$ python3 -q
>>> import numpy as np
>>> import numpy.linalg as la
>>> np.set_printoptions(precision=1, suppress=True, linewidth=160, legacy="1.25")
>>> def rnd(a):
...     return np.round(a, 1) + 0
... 
>>> mat = np.load("dump.npy")
>>> mat
array([[2, 2, 1, 4],
       [2, 1, 3, 2],
       [3, 3, 3, 6],
       [2, 2, 3, 4]])
>>> np.abs(np.diag(la.qr(mat)[1])) > 1e-9
array([ True,  True,  True, False])
>>> rnd(mat @ la.pinv(mat) @ mat)
array([[2., 2., 1., 4.],
       [2., 1., 3., 2.],
       [3., 3., 3., 6.],
       [2., 2., 3., 4.]])
>>> np.allclose(mat[:-1].T @ la.lstsq(mat[:-1].T, mat[-1])[0], mat[-1])
True
>>> la.lstsq(mat[:-1].T, mat[-1])[2]
3
>>> [round(float(x), 1) for x in la.svd(mat, compute_uv=False)[:3]]
[11.6, 2.2, 0.5]
>>> la.matrix_rank(mat, rtol=0.1)
2
>>> Y = np.array([[-2, -2, 2], [2, 2, 1]])
>>> C = np.kron(Y, mat)
>>> C.shape
(8, 12)
>>> la.matrix_rank(C)
6
>>> U, sigma, Vt = la.svd(mat, full_matrices=False)
>>> U.shape, sigma.shape, Vt.shape
((4, 4), (4,), (4, 4))
>>> rnd(np.abs(Vt[0]))
array([0.4, 0.4, 0.4, 0.7])
>>> rnd(sigma / sigma[0])
array([1. , 0.2, 0. , 0. ])
>>> rnd(U.T @ U)
array([[1., 0., 0., 0.],
       [0., 1., 0., 0.],
       [0., 0., 1., 0.],
       [0., 0., 0., 1.]])
>>> rnd(np.cumsum(sigma ** 2) / np.sum(sigma ** 2))
array([1., 1., 1., 1.])
>>> rnd(U.T @ mat @ Vt.T)
array([[11.6,  0. ,  0. ,  0. ],
       [ 0. ,  2.2,  0. ,  0. ],
       [ 0. ,  0. ,  0.5,  0. ],
       [ 0. ,  0. ,  0. ,  0. ]])
>>> np.allclose(U * sigma @ Vt, mat)
True
>>> X = np.load("a.npy")
>>> X
array([[ 0,  2,  2],
       [ 3,  2,  4],
       [ 4,  2,  5],
       [ 4,  5,  5],
       [ 4,  8,  7],
       [ 6,  8, 10],
       [ 6,  9, 11],
       [ 8, 12, 12],
       [10, 15, 14],
       [13, 15, 16],
       [14, 15, 17],
       [16, 15, 17],
       [19, 16, 20],
       [21, 17, 20]])
>>> X - X[0]
array([[ 0,  0,  0],
       [ 3,  0,  2],
       [ 4,  0,  3],
       [ 4,  3,  3],
       [ 4,  6,  5],
       [ 6,  6,  8],
       [ 6,  7,  9],
       [ 8, 10, 10],
       [10, 13, 12],
       [13, 13, 14],
       [14, 13, 15],
       [16, 13, 15],
       [19, 14, 18],
       [21, 15, 18]])
>>> rnd(X.mean(axis=0))
array([ 9.1, 10.1, 11.4])
>>> np.diff(X, axis=0)
array([[3, 0, 2],
       [1, 0, 1],
       [0, 3, 0],
       [0, 3, 2],
       [2, 0, 3],
       [0, 1, 1],
       [2, 3, 1],
       [2, 3, 2],
       [3, 0, 2],
       [1, 0, 1],
       [2, 0, 0],
       [3, 1, 3],
       [2, 1, 0]])
>>> X.sum(axis=0)
array([128, 141, 160])
>>> np.count_nonzero(X)
41
>>> X.shape
(14, 3)
>>> cov = np.cov(X, rowvar=False)
>>> rnd(X.std(axis=0))
array([6.2, 5.4, 5.9])
>>> rnd(np.corrcoef(X.T))
array([[1. , 0.9, 1. ],
       [0.9, 1. , 1. ],
       [1. , 1. , 1. ]])
>>> rnd(la.eigvalsh(cov)[::-1])
array([107.3,   3.5,   0.4])
>>> np.argsort(-X.std(axis=0).round(6), kind="stable")
array([0, 2, 1])
>>> cov.shape
(3, 3)
>>> rnd(np.corrcoef(X[:, 1], X[:, 2])[0, 1])
1.0
>>> rnd(cov)
array([[42. , 33.1, 38.2],
       [33.1, 31.9, 33.4],
       [38.2, 33.4, 37.3]])
>>> E = np.load("x.npy")
>>> E
array([[-0.1, -1. ,  0.5],
       [-0.2, -1. ,  0. ],
       [-0.1, -0.9, -0.1],
       [-1.8, -1.9, -0.9],
       [-2.1, -2. , -0.4],
       [-1.5, -2.1, -1.8],
       [-0.4,  1.2,  0.1],
       [ 0.1,  1.1, -0.7],
       [ 0.1,  0.5,  0.3]])
>>> la.matrix_rank(E)
3
>>> rnd(la.svd(E, compute_uv=False))
array([5.3, 1.9, 1.3])
>>> np.count_nonzero(E)
26
>>> np.abs(E).max()
2.1
>>> rnd(la.norm(E))
5.7
>>> rnd(E.sum(axis=1))
array([-0.6, -1.2, -1.1, -4.6, -4.5, -5.4,  0.9,  0.5,  0.9])
